$ python3 -q
>>> import numpy as np
>>> from numpy import linalg as LA
>>> np.set_printoptions(precision=2, suppress=True, linewidth=120)
>>> E = np.loadtxt("case12.csv", delimiter=",")
>>> E
array([[ 0.97, -0.09, -0.21, -0.09],
       [-0.09,  0.74, -0.62, -0.26],
       [-0.21, -0.62, -0.44, -0.62],
       [-0.09, -0.26, -0.62,  0.74]])
>>> rng = np.random.default_rng(30)
>>> lab = rng.permutation(4)
>>> other = E[:, lab] * rng.choice([-1, 1], 4)
>>> other
array([[-0.97,  0.09, -0.09, -0.21],
       [ 0.09, -0.74, -0.26, -0.62],
       [ 0.21,  0.62, -0.62, -0.44],
       [ 0.09,  0.26,  0.74, -0.62]])
>>> Uu, _, vt = LA.svd(E.T @ other)
>>> lab
array([0, 1, 3, 2])
>>> np.round(LA.lstsq(E, other)[0], 2) + 0
array([[-1.,  0.,  0.,  0.],
       [ 0., -1.,  0.,  0.],
       [ 0.,  0.,  0.,  1.],
       [ 0.,  0.,  1.,  0.]])
>>> A = np.loadtxt("mat.csv", delimiter=",")
>>> A
array([[ 0.,  0.,  0., -8.],
       [ 0.,  0.,  0., -9.],
       [ 0.,  0.,  0., -5.],
       [-8., -9., -5.,  0.]])
>>> C2 = A.T @ A
>>> LA.matrix_rank(C2)
np.int64(2)
>>> lab = rng.permutation(4)
>>> lab
array([3, 2, 1, 0])
>>> other = A[lab][:, lab]
>>> np.allclose(other, A)
False
>>> other
array([[ 0., -5., -9., -8.],
       [-5.,  0.,  0.,  0.],
       [-9.,  0.,  0.,  0.],
       [-8.,  0.,  0.,  0.]])
>>> np.diag(other)
array([0., 0., 0., 0.])
>>> f, v = A[3], A[2]
>>> f @ v
np.float64(0.0)
>>> pr = (f @ v) / (f @ f) * f
>>> v - pr
array([ 0.,  0.,  0., -5.])
>>> M = np.load("data.npy")
>>> M
array([[0.1, 5. , 4. , 3. , 0. , 2. ],
       [3. , 2.1, 1. , 2. , 4. , 4. ],
       [0. , 2. , 4.1, 2. , 0. , 0. ],
       [5. , 0. , 1. , 2.1, 2. , 0. ],
       [4. , 1. , 4. , 0. , 5.1, 2. ],
       [0. , 5. , 4. , 3. , 0. , 2.1]])
>>> T = np.stack([M, 4 * M, M[::-1]])
>>> LA.matrix_rank(T.reshape(3, -1))
np.int64(2)
>>> (T @ M.T).shape
(3, 6, 6)
>>> LA.matrix_rank(T)
array([6, 6, 6])
>>> LA.norm(T, axis=(1, 2))
array([16.76, 67.06, 16.76])
>>> T.sum(axis=0)
array([[ 0.5, 30. , 24. , 18. ,  0. , 12.1],
       [19. , 11.5,  9. , 10. , 25.1, 22. ],
       [ 5. , 10. , 21.5, 12.1,  2. ,  0. ],
       [25. ,  2. ,  9.1, 12.5, 10. ,  0. ],
       [23. ,  7.1, 21. ,  2. , 29.5, 14. ],
       [ 0.1, 30. , 24. , 18. ,  0. , 12.5]])
>>> np.einsum("bij,cij->bc", T, T)
array([[ 281.06, 1124.24,  218.  ],
       [1124.24, 4496.96,  872.  ],
       [ 218.  ,  872.  ,  281.06]])
>>> Uu, sv, vt = LA.svd(A)
>>> V = vt[:(sv > 1e-8).sum()]
>>> x = A[1] + 4 * A[0] + rng.integers(2) * np.eye(4)[3]
>>> x
array([  0.,   0.,   0., -40.])
>>> np.allclose(V.T @ V @ x, x)
True
>>> LA.matrix_rank(np.vstack([A, x]))
np.int64(2)
>>> f, v = M[2], M[1]
>>> f @ v
np.float64(12.3)
>>> f @ f
np.float64(24.81)
>>> pr = (f @ v) / (f @ f) * f
>>> (v - pr) @ f
np.float64(0.0)
>>> np.outer(f, v)
array([[ 0.  ,  0.  ,  0.  ,  0.  ,  0.  ,  0.  ],
       [ 6.  ,  4.2 ,  2.  ,  4.  ,  8.  ,  8.  ],
       [12.3 ,  8.61,  4.1 ,  8.2 , 16.4 , 16.4 ],
       [ 6.  ,  4.2 ,  2.  ,  4.  ,  8.  ,  8.  ],
       [ 0.  ,  0.  ,  0.  ,  0.  ,  0.  ,  0.  ],
       [ 0.  ,  0.  ,  0.  ,  0.  ,  0.  ,  0.  ]])
>>> v - pr
array([ 3.  ,  1.11, -1.03,  1.01,  4.  ,  4.  ])
>>> np.round(LA.norm(f + v) ** 2 + LA.norm(f - v) ** 2, 2)
np.float64(150.44)
>>> f = np.array([0, 1, -1, 2, 1, 2])
>>> other = M + np.outer(f, np.eye(6)[5])
>>> other
array([[ 0.1,  5. ,  4. ,  3. ,  0. ,  2. ],
       [ 3. ,  2.1,  1. ,  2. ,  4. ,  5. ],
       [ 0. ,  2. ,  4.1,  2. ,  0. , -1. ],
       [ 5. ,  0. ,  1. ,  2.1,  2. ,  2. ],
       [ 4. ,  1. ,  4. ,  0. ,  5.1,  3. ],
       [ 0. ,  5. ,  4. ,  3. ,  0. ,  4.1]])
>>> (other - other.T) / 2
array([[ 0. ,  1. ,  2. , -1. , -2. ,  1. ],
       [-1. ,  0. , -0.5,  1. ,  1.5,  0. ],
       [-2. ,  0.5,  0. ,  0.5, -2. , -2.5],
       [ 1. , -1. , -0.5,  0. ,  1. , -0.5],
       [ 2. , -1.5,  2. , -1. ,  0. ,  1.5],
       [-1. ,  0. ,  2.5,  0.5, -1.5,  0. ]])
>>> round(np.abs(LA.eigvals(other)).max(), 2)
np.float64(13.53)
>>> round(float(LA.det(other)), 2)
1109.62
>>> np.sort(np.abs(LA.eigvals(other)))
array([ 1.82,  1.82,  2.59,  2.59,  3.68, 13.53])
>>> other = np.array([[2, 0, 0], [0, 3, 3], [1, 2, 1]])
>>> K = np.triu(other, 1)
>>> K
array([[0, 0, 0],
       [0, 0, 3],
       [0, 0, 0]])
>>> LA.pinv(K)
array([[0.  , 0.  , 0.  ],
       [0.  , 0.  , 0.  ],
       [0.  , 0.33, 0.  ]])
>>> Uu, sv, vt = LA.svd(M)
>>> sv
array([13.67,  8.28,  3.75,  3.28,  0.88,  0.02])
>>> other = Uu[:, :5] @ np.diag(sv[:5]) @ vt[:5]
>>> np.round(LA.norm(M - other, 2), 2), round(float(sv[5]), 2)
(np.float64(0.02), 0.02)
>>> Uu, sv, vt = LA.svd(K)
>>> np.argmax(sv[:-1] / (sv[1:] + 1e-6)) + 1
np.int64(1)
>>> other = Uu[:, :1] @ np.diag(sv[:1]) @ vt[:1]
>>> other
array([[0., 0., 0.],
       [0., 0., 3.],
       [0., 0., 0.]])
>>> np.round(LA.norm(K - other, 2), 2), sv[1]
(np.float64(0.0), np.float64(0.0))
>>> round(float(LA.norm(K - other) / LA.norm(K)), 2)
0.0
>>> LA.matrix_rank(other)
np.int64(1)
>>> feats = np.load("test0.npy")
>>> feats
array([[-0.07,  0.14, -1.12,  1.19,  0.14,  0.63],
       [-0.04,  0.08, -0.64,  0.68,  0.08,  0.36],
       [ 0.03, -0.06,  0.48, -0.51, -0.06, -0.27],
       [ 0.01, -0.02,  0.16, -0.17, -0.02, -0.09]])
>>> np.unique(feats.round(6), axis=0).shape
(4, 6)
>>> np.allclose(feats[:-1].T @ LA.lstsq(feats[:-1].T, feats[-1])[0], feats[-1])
True
>>> np.abs(np.diag(LA.qr(feats)[1])) > 1e-9
array([ True, False, False, False])
>>> np.argsort(-LA.norm(feats, axis=0).round(6), kind="stable")[:3]
array([3, 2, 5])
>>> [round(float(x), 2) for x in LA.svd(feats, compute_uv=False)[:3]]
[2.18, 0.0, 0.0]
>>> other = feats / np.sqrt((feats ** 2).mean(axis=1, keepdims=True))
>>> LA.matrix_rank(feats - feats.mean(axis=1, keepdims=True))
np.int64(1)
>>> np.round(feats - feats.mean(axis=1, keepdims=True), 2) + 0
array([[-0.22, -0.01, -1.27,  1.04, -0.01,  0.48],
       [-0.13, -0.01, -0.73,  0.59, -0.01,  0.27],
       [ 0.1 ,  0.01,  0.55, -0.44,  0.01, -0.2 ],
       [ 0.03,  0.  ,  0.18, -0.15,  0.  , -0.07]])
>>> LA.norm(other, axis=1)
array([2.45, 2.45, 2.45, 2.45])
>>> other[2]
array([ 0.1 , -0.19,  1.56, -1.65, -0.19, -0.87])
>>> LA.matrix_rank(other) == LA.matrix_rank(feats)
np.True_
>>> other = feats + rng.integers(-2, 3, (4, 1)) @ rng.integers(-2, 3, (1, 6))
>>> other
array([[ 3.93,  2.14, -3.12,  1.19,  4.14,  2.63],
       [ 1.96,  1.08, -1.64,  0.68,  2.08,  1.36],
       [-1.97, -1.06,  1.48, -0.51, -2.06, -1.27],
       [ 4.01,  1.98, -1.84, -0.17,  3.98,  1.91]])
>>> np.round(LA.svd(other - feats, compute_uv=False), 2) + 0
array([10.49,  0.  ,  0.  ,  0.  ])
